>>> import numpy as np
>>> from numpy import linalg as LA
>>> np.set_printoptions(suppress=True, linewidth=140)
>>> def rd(a):
...     return np.round(a, 2) + 0
... 
>>> X = np.load("x.npy")
>>> print(X)
[[ 0 -1  0  0]
 [ 0  0 -1  0]
 [ 0  0  0  0]
 [ 2  0  0  0]]
>>> print(LA.lstsq(X[:-1].T, X[-1])[2])
2
>>> mat = np.array([[5, -2, -5, 0, -3], [2, 0, 2, -2, 0], [-2, 4, 1, 1, -2]])
>>> mat[:, 2] = 4 * mat[:, 0]
>>> print(mat)
[[ 5 -2 20  0 -3]
 [ 2  0  8 -2  0]
 [-2  4 -8  1 -2]]
>>> r0, r1 = mat[0], mat[2]
>>> print(r0 @ r1)
-172
>>> print(r0 @ r0)
438
>>> pr = (r0 @ r1) / (r0 @ r0) * r0
>>> print(rd(r1 - pr))
[-0.04  3.21 -0.15  1.   -3.18]
>>> print((r1 - pr) @ r0)
0.0
>>> vec = np.array([1, 3, 3, 0, -5])
>>> print(np.sign((mat @ vec).round(6)))
[ 1  1 -1]
>>> print(mat @ (2 * vec))
[148  52  -8]
>>> print((mat * vec).sum(axis=1))
[74 26 -4]
>>> print(mat @ np.eye(5)[2])
[20.  8. -8.]
>>> print(np.einsum("ij,j->i", mat, vec))
[74 26 -4]
>>> Y = mat[0, 0] * mat[1:] - np.outer(mat[1:, 0], mat[0])
>>> print(Y)
[[  0   4   0 -10   6]
 [  0  16   0   5 -16]]
>>> print(LA.matrix_rank(Y), LA.matrix_rank(mat))
2 3
>>> G = mat.T @ mat
>>> print(np.trace(G), (mat ** 2).sum())
599 599
>>> print(np.allclose(G, G.T))
True
>>> print(G)
[[ 33 -18 132  -6 -11]
 [-18  20 -72   4  -2]
 [132 -72 528 -24 -44]
 [ -6   4 -24   5  -2]
 [-11  -2 -44  -2  13]]
>>> print(np.allclose(G[:-1].T @ LA.lstsq(G[:-1].T, G[-1])[0], G[-1]))
True
>>> print(LA.lstsq(G[:-1].T, G[-1])[2])
3
>>> print(rd(np.trace(LA.pinv(G) @ G)))
3.0
>>> print(np.abs(np.diag(LA.qr(G)[1])) > 1e-9)
[ True  True False  True False]
>>> J = np.array([[0, 0, 0, 0, 2, 0],
...     [0, 0, 0, 0, 0, 0],
...     [0, 0, 0, 1, 0, 0],
...     [3, 0, 0, 0, 1, 0],
...     [0, 0, 0, 0, 0, 0],
...     [0, 0, 0, 1, 0, 0]])
>>> print(LA.matrix_rank(J, rtol=0.1))
3
>>> print([round(float(x), 2) for x in LA.svd(J, compute_uv=False)[:3]])
[3.26, 1.84, 1.41]
>>> Uu, sig, Vt = LA.svd(J)
>>> print(np.argmax(sig[:-1] / (sig[1:] + 1e-6)) + 1)
3
>>> print(rd(sig))
[3.26 1.84 1.41 0.   0.   0.  ]
>>> Y = Uu[:, :3] @ np.diag(sig[:3]) @ Vt[:3]
>>> print(rd(Y))
[[0. 0. 0. 0. 2. 0.]
 [0. 0. 0. 0. 0. 0.]
 [0. 0. 0. 1. 0. 0.]
 [3. 0. 0. 0. 1. 0.]
 [0. 0. 0. 0. 0. 0.]
 [0. 0. 0. 1. 0. 0.]]
>>> print(rd(LA.norm(J - Y, 2)), sig[3])
0.0 0.0
>>> print(rd(np.abs(J - Y).max()))
0.0
>>> print(LA.matrix_rank(J, rtol=0.05))
3
>>> F = np.load("sample5.npy")
>>> print(F)
[[ 3.  2.  0.  2.  1.]
 [ 3.  2.  0.  0.  2.]
 [ 0.  0.  2. -2.  0.]
 [ 0.  0.  0. -1.  1.]
 [ 0.  0.  1.  1.  1.]]
>>> print(LA.cond(F) > 100)
True
>>> print(rd(LA.norm(F, 2) / LA.norm(F)))
0.83
>>> r = LA.matrix_rank(F)
>>> print(r)
4
>>> null = LA.svd(F)[2][r:].T
>>> print([int(LA.matrix_rank(F[:i])) for i in range(1, len(F) + 1)])
[1, 2, 3, 4, 4]
>>> print([int(LA.matrix_rank(np.delete(F, i, axis=0))) for i in range(5)])
[4, 4, 4, 4, 4]
>>> print(LA.matrix_rank(F.T @ F), LA.matrix_rank(F @ F.T))
4 4
>>> print(LA.lstsq(F[:-1].T, F[-1])[2])
4
>>> print(rd(np.trace(LA.pinv(F) @ F)))
4.0
>>> arr = np.load("data.npy")
>>> print(arr)
[[  3   6   3]
 [ -2  -4  -2]
 [ -5 -10  -5]
 [ -2  -4  -2]
 [  1   2   1]]
>>> print(rd(LA.norm(arr, 2) / LA.norm(arr)))
1.0
>>> print(LA.matrix_rank(arr, rtol=0.1))
1
>>> print(np.argsort(-LA.norm(arr, axis=0).round(6), kind="stable")[:3])
[1 0 2]
>>> T = np.stack([arr, 2 * arr, arr[::-1]])
>>> print(T.sum(axis=0))
[[ 10  20  10]
 [ -8 -16  -8]
 [-20 -40 -20]
 [ -8 -16  -8]
 [  6  12   6]]
>>> print(T.shape)
(3, 5, 3)
>>> print((T @ arr.T).shape)
(3, 5, 5)
>>> Uu, sig, Vt = LA.svd(arr)
>>> evecs = Vt[:(sig > 1e-8).sum()]
>>> rng = np.random.default_rng(7189)
>>> vec = arr[0] + 4 * arr[3] + rng.integers(2) * np.eye(3)[1]
>>> print(vec)
[ -5. -10.  -5.]
>>> print(LA.matrix_rank(np.vstack([arr, vec])))
1
>>> print(rd(LA.norm(vec - evecs.T @ evecs @ vec)))
0.0
>>> r = LA.matrix_rank(arr)
>>> print(r)
1
>>> null = LA.svd(arr)[2][r:].T
>>> print([int(LA.matrix_rank(arr[:i])) for i in range(1, len(arr) + 1)])
[1, 1, 1, 1, 1]
>>> print(null.shape)
(3, 2)
>>> print(rd(null @ null.T))
[[ 0.83 -0.33 -0.17]
 [-0.33  0.33 -0.33]
 [-0.17 -0.33  0.83]]
>>> print([int(LA.matrix_rank(arr[:, :j + 1])) for j in range(3)])
[1, 1, 1]
>>> feats = np.array([[0, 3, 1, 3, 0],
...     [0, 0, 3, 3, 1],
...     [0, 0, 0, 2, 1],
...     [0, 0, 0, 0, 3],
...     [0, 0, 0, 0, 0]])
>>> print(np.abs(np.diag(LA.qr(feats)[1])) > 1e-9)
[False False False False False]
>>> print(rd(np.trace(LA.pinv(feats) @ feats)))
4.0
>>> print(rd(feats @ LA.pinv(feats) @ feats))
[[0. 3. 1. 3. 0.]
 [0. 0. 3. 3. 1.]
 [0. 0. 0. 2. 1.]
 [0. 0. 0. 0. 3.]
 [0. 0. 0. 0. 0.]]
>>> vec = np.array([8, 2, 5, 3, 5])
>>> a = np.maximum(feats @ vec, 0)
>>> print(feats.T @ a)
[  0  60 107 169  85]
>>> print(np.maximum(feats @ vec, 0) - np.maximum(-feats @ vec, 0))
[20 29 11 15  0]
>>> print(rd(np.tanh(feats @ vec)))
[1. 1. 1. 1. 0.]
>>> Uu, sig, Vt = LA.svd(feats)
>>> print(rd(sig))
[5.85 3.26 2.38 1.19 0.  ]
>>> Y = Uu[:, :4] @ np.diag(sig[:4]) @ Vt[:4]
>>> print(rd(np.abs(feats - Y).max()))
0.0
>>> print(rd(Y))
[[0. 3. 1. 3. 0.]
 [0. 0. 3. 3. 1.]
 [0. 0. 0. 2. 1.]
 [0. 0. 0. 0. 3.]
 [0. 0. 0. 0. 0.]]
>>> print(LA.matrix_rank(feats, rtol=0.05))
4
>>> w1 = np.array([[2, 1, 0, -3, -3, 3],
...     [-2, 1, 0, -3, -1, 1],
...     [1, 1, 3, 1, -2, -1],
...     [2, -3, 2, 1, -2, 0],
...     [3, 0, 2, 0, -2, 0]])
>>> b = np.array([1, 0, -3, -2, -3, -1])
>>> hid = np.maximum(feats @ w1 + b, 0)
>>> print((hid > 0).mean(axis=0))
[1.  0.  0.8 0.2 0.  0.2]
>>> print((hid > 0).astype(int))
[[1 0 1 0 0 1]
 [1 0 1 1 0 0]
 [1 0 1 0 0 0]
 [1 0 1 0 0 0]
 [1 0 0 0 0 0]]
>>> print(LA.matrix_rank(hid))
4
>>> print(hid)
[[ 2  0  6  0  0  1]
 [13  0 14  4  0  0]
 [ 8  0  3  0  0  0]
 [10  0  3  0  0  0]
 [ 1  0  0  0  0  0]]
>>> C = np.array([[-6, -8], [7, 1], [-1, 7], [-4, -9], [6, -2], [8, -3]])
>>> print(hid @ C)
[[ -10   23]
 [-108  -42]
 [ -51  -43]
 [ -63  -59]
 [  -6   -8]]
>>> print(w1 @ C)
[[ 13   9]
 [ 33  43]
 [-26  12]
 [-51 -10]
 [-32  -6]]
>>> print((hid @ C).round(6).argmax(axis=1))
[1 1 1 1 0]
>>> W0 = np.load("case12.npy")
>>> print(rd(W0))
[[0.1  0.3  0.1  0.3  0.2 ]
 [0.18 0.27 0.18 0.27 0.09]
 [0.3  0.1  0.4  0.2  0.  ]
 [0.33 0.33 0.11 0.11 0.11]
 [0.17 0.25 0.25 0.   0.33]]
>>> print(rd(np.sort(LA.eigvals(feats))))
[0. 0. 0. 0. 0.]
>>> print(feats @ feats)
[[ 0  0  9 11 13]
 [ 0  0  0  6 12]
 [ 0  0  0  0  6]
 [ 0  0  0  0  0]
 [ 0  0  0  0  0]]
>>> w1 = np.array([[-3, 3, -3, 3, 1],
...     [-3, 0, 2, -2, 2],
...     [0, 3, 3, 2, 1],
...     [2, -1, 1, -1, 2],
...     [-1, 2, 1, 2, 1]])
>>> b = np.array([0, 6, 8, 3, 7])
>>> hid = np.maximum(W0 @ w1 + b, 0)
>>> print((hid > 0).astype(int))
[[0 1 1 1 1]
 [0 1 1 1 1]
 [0 1 1 1 1]
 [0 1 1 1 1]
 [0 1 1 1 1]]
>>> print(LA.matrix_rank(hid))
4
>>> C = np.array([[-2, 1, 1], [-2, -1, -1], [0, 0, 0], [1, -1, 2], [-2, 2, -2]])
>>> print((hid @ C).round(6).argmax(axis=1))
[1 1 1 1 1]
>>> print(w1 @ C)
[[  1  -7  -2]
 [  0   3 -11]
 [ -6  -3  -1]
 [ -7   8  -3]
 [ -2  -3  -1]]
>>> data = np.load("w.npy")
>>> print(data)
[[25  2  1  0  2]
 [ 2 26  0  1  2]
 [ 0  2  7  0  1]
 [ 0  0  1 12  0]
 [ 0  1  1  0 21]]
>>> hat = np.triu(np.array([[-2, -2, 0, 1, 0],
...     [-1, -1, 0, -1, -2],
...     [2, -1, 2, -2, 2],
...     [-1, 1, -2, -2, 2],
...     [2, 0, 0, 1, 0]]), 1) + np.eye(5)
>>> Y = hat @ data @ LA.inv(hat)
>>> print(Y)
[[ 21.  -8.   2. -15.   8.]
 [  2.  28.  -3.   9.   4.]
 [  0.   4.   7.  -6.  49.]
 [  0.   2.   3.  20.   0.]
 [  0.   1.   1.   3.  15.]]
>>> vec = np.array([3, -4, -5, 4, -2, 1])
>>> print(np.einsum("ij,j->i", J, vec))
[-4  0  4  7  0  4]
>>> print(J @ vec)
[-4  0  4  7  0  4]
>>> print(LA.norm(J @ vec) <= LA.norm(J, 2) * LA.norm(vec) + 1e-9)
True
>>> print(J @ np.ones(6))
[2. 0. 1. 4. 0. 1.]
>>> print(J @ (2 * vec))
[-8  0  8 14  0  8]
>>> def softmax(z):
...     e = np.exp(z - z.max(axis=-1, keepdims=True))
...     return e / e.sum(axis=-1, keepdims=True)
... 
>>> print(rd(softmax(10 * arr[1])))
[0.5 0.  0.5]
>>> scores = arr @ arr.T / np.sqrt(3)
>>> print(rd(softmax(scores)))
[[1. 0. 0. 0. 0.]
 [0. 0. 1. 0. 0.]
 [0. 0. 1. 0. 0.]
 [0. 0. 1. 0. 0.]
 [1. 0. 0. 0. 0.]]
>>> print(rd(softmax(scores + np.triu(np.full(scores.shape, -np.inf), 1))))
[[1. 0. 0. 0. 0.]
 [0. 1. 0. 0. 0.]
 [0. 0. 1. 0. 0.]
 [0. 0. 1. 0. 0.]
 [1. 0. 0. 0. 0.]]
